In [1]: import numpy as np

In [2]: np.set_printoptions(precision=3, suppress=True, linewidth=100, sign=" ")

In [3]: rd = lambda a: np.round(a, 3) + 0

In [4]: mat = np.loadtxt("layer10.csv", delimiter=",")

In [5]: rd(mat)
Out[5]: 
array([[ 0.667,  0.333,  0.556, -0.333, -0.111, -0.111],
       [ 0.333,  0.667, -0.556,  0.333,  0.111,  0.111],
       [ 0.556, -0.556,  0.074,  0.556,  0.185,  0.185],
       [-0.333,  0.333,  0.556,  0.667, -0.111, -0.111],
       [-0.111,  0.111,  0.185, -0.111,  0.963, -0.037],
       [-0.111,  0.111,  0.185, -0.111, -0.037,  0.963]])

In [6]: def softmax(z):
   ...:     e = np.exp(z - z.max(axis=-1, keepdims=True))
   ...:     return e / e.sum(axis=-1, keepdims=True)
   ...: 

In [7]: rd(softmax(mat[4]))
Out[7]: array([ 0.116,  0.145,  0.156,  0.116,  0.34 ,  0.125])

In [8]: rd(softmax(10 * mat[4]))
Out[8]: array([ 0.   ,  0.   ,  0.   ,  0.   ,  0.999,  0.   ])

In [9]: scores = mat @ mat.T / np.sqrt(6)

In [10]: rd(softmax(scores)[4] @ mat)
Out[10]: array([ 0.145,  0.162,  0.168,  0.145,  0.228,  0.151])

In [11]: softmax(scores).round(6).argmax(axis=1)
Out[11]: array([ 0,  1,  2,  3,  4,  5])

In [12]: rd(softmax(scores + np.triu(np.full(scores.shape, -np.inf), 1)))
Out[12]: 
array([[ 1.   ,  0.   ,  0.   ,  0.   ,  0.   ,  0.   ],
       [ 0.399,  0.601,  0.   ,  0.   ,  0.   ,  0.   ],
       [ 0.285,  0.285,  0.429,  0.   ,  0.   ,  0.   ],
       [ 0.222,  0.222,  0.222,  0.334,  0.   ,  0.   ],
       [ 0.182,  0.182,  0.182,  0.182,  0.273,  0.   ],
       [ 0.154,  0.154,  0.154,  0.154,  0.154,  0.231]])

In [13]: rng = np.random.default_rng(571)

In [14]: labels = rng.permutation(6)

In [15]: labels
Out[15]: array([ 0,  3,  5,  4,  1,  2])

In [16]: A2 = mat[labels][:, labels]

In [17]: np.allclose(A2, mat)
Out[17]: False

In [18]: rd(np.sort(np.abs(np.linalg.eigvals(A2))))
Out[18]: array([ 1.,  1.,  1.,  1.,  1.,  1.])

In [19]: rd(np.trace(A2))
Out[19]: np.float64(4.0)

In [20]: F = np.loadtxt("w.csv", delimiter=",")

In [21]: rd(F)
Out[21]: 
array([[ 0.805,  0.248, -0.31 ],
       [ 0.248,  0.076, -0.095],
       [-0.31 , -0.095,  0.119]])

In [22]: vals, V = np.linalg.eigh(F)

In [23]: x0 = np.array([2, 2, 0])

In [24]: rd(np.abs(F).sum(axis=1).max()), rd(np.abs(vals).max())
Out[24]: (np.float64(1.362), np.float64(1.0))

In [25]: rd(V * np.abs(vals) @ V.T)
Out[25]: 
array([[ 0.805,  0.248, -0.31 ],
       [ 0.248,  0.076, -0.095],
       [-0.31 , -0.095,  0.119]])

In [26]: rd(np.linalg.eigvalsh(F[1:, 1:]))
Out[26]: array([ 0.   ,  0.195])

In [27]: rd(V * np.maximum(vals, 0) @ V.T)
Out[27]: 
array([[ 0.805,  0.248, -0.31 ],
       [ 0.248,  0.076, -0.095],
       [-0.31 , -0.095,  0.119]])

In [28]: rd(x0 @ F @ x0)
Out[28]: np.float64(5.505)

In [29]: rk = np.linalg.matrix_rank(F)

In [30]: rk
Out[30]: np.int64(1)

In [31]: N = np.linalg.svd(F)[2][rk:].T

In [32]: [int(np.linalg.matrix_rank(np.delete(F, i, axis=0))) for i in range(3)]
Out[32]: [1, 1, 1]

In [33]: np.linalg.matrix_rank(F.T @ F), np.linalg.matrix_rank(F @ F.T)
Out[33]: (np.int64(1), np.int64(1))

In [34]: [int(np.linalg.matrix_rank(F[:i])) for i in range(1, len(F) + 1)]
Out[34]: [1, 1, 1]

In [35]: rd(F @ N)
Out[35]: 
array([[ 0.,  0.],
       [ 0.,  0.],
       [ 0.,  0.]])

In [36]: N.shape
Out[36]: (3, 2)

In [37]: rd(np.poly(F))
Out[37]: array([ 1., -1.,  0.,  0.])

In [38]: rd(np.linalg.eigvals(F))
Out[38]: array([ 1.+0.j,  0.+0.j,  0.+0.j])

In [39]: rd(np.kron(np.eye(2, dtype=int), F))
Out[39]: 
array([[ 0.805,  0.248, -0.31 ,  0.   ,  0.   ,  0.   ],
       [ 0.248,  0.076, -0.095,  0.   ,  0.   ,  0.   ],
       [-0.31 , -0.095,  0.119,  0.   ,  0.   ,  0.   ],
       [ 0.   ,  0.   ,  0.   ,  0.805,  0.248, -0.31 ],
       [ 0.   ,  0.   ,  0.   ,  0.248,  0.076, -0.095],
       [ 0.   ,  0.   ,  0.   , -0.31 , -0.095,  0.119]])

In [40]: rd(np.linalg.det(F[::-1]))
Out[40]: np.float64(0.0)

In [41]: A2 = np.array([[2, 2, 1, 5],
    ...:     [1, 3, 0, 2],
    ...:     [4, 2, 5, 0],
    ...:     [2, 5, 2, 4],
    ...:     [2, 4, 2, 4],
    ...:     [2, 1, 4, 1]])

In [42]: m1 = A2.T @ A2

In [43]: m1
Out[43]: 
array([[ 33,  35,  38,  30],
       [ 35,  59,  34,  53],
       [ 38,  34,  50,  25],
       [ 30,  53,  25,  62]])

In [44]: A2 = np.array([[1, 1], [3, 1], [3, 1], [3, 1]])

In [45]: np.einsum("ij,ij->i", m1, m1)
Out[45]: array([ 4658,  8671,  5725,  8178])

In [46]: A2.T @ m1.T
Out[46]: 
array([[ 342,  473,  365,  450],
       [ 136,  181,  147,  170]])

In [47]: np.linalg.matrix_rank(m1 @ A2)
Out[47]: np.int64(2)

In [48]: m1 @ A2
Out[48]: 
array([[ 342,  136],
       [ 473,  181],
       [ 365,  147],
       [ 450,  170]])

In [49]: np.einsum("ij->j", m1)
Out[49]: array([ 136,  181,  147,  170])

In [50]: np.einsum("ik,kj->ij", m1, A2)
Out[50]: 
array([[ 342,  136],
       [ 473,  181],
       [ 365,  147],
       [ 450,  170]])

In [51]: A2 @ m1
ValueError: matmul: Input operand 1 has a mismatch in its core dimension 0, with gufunc signature (n?,k),(k,m?)->(n?,m?) (size 4 is different from 2)


In [52]: np.vstack([m1, A2.T]).shape
Out[52]: (6, 4)

In [53]: np.einsum("ik,kj->ji", m1, A2)
Out[53]: 
array([[ 342,  473,  365,  450],
       [ 136,  181,  147,  170]])
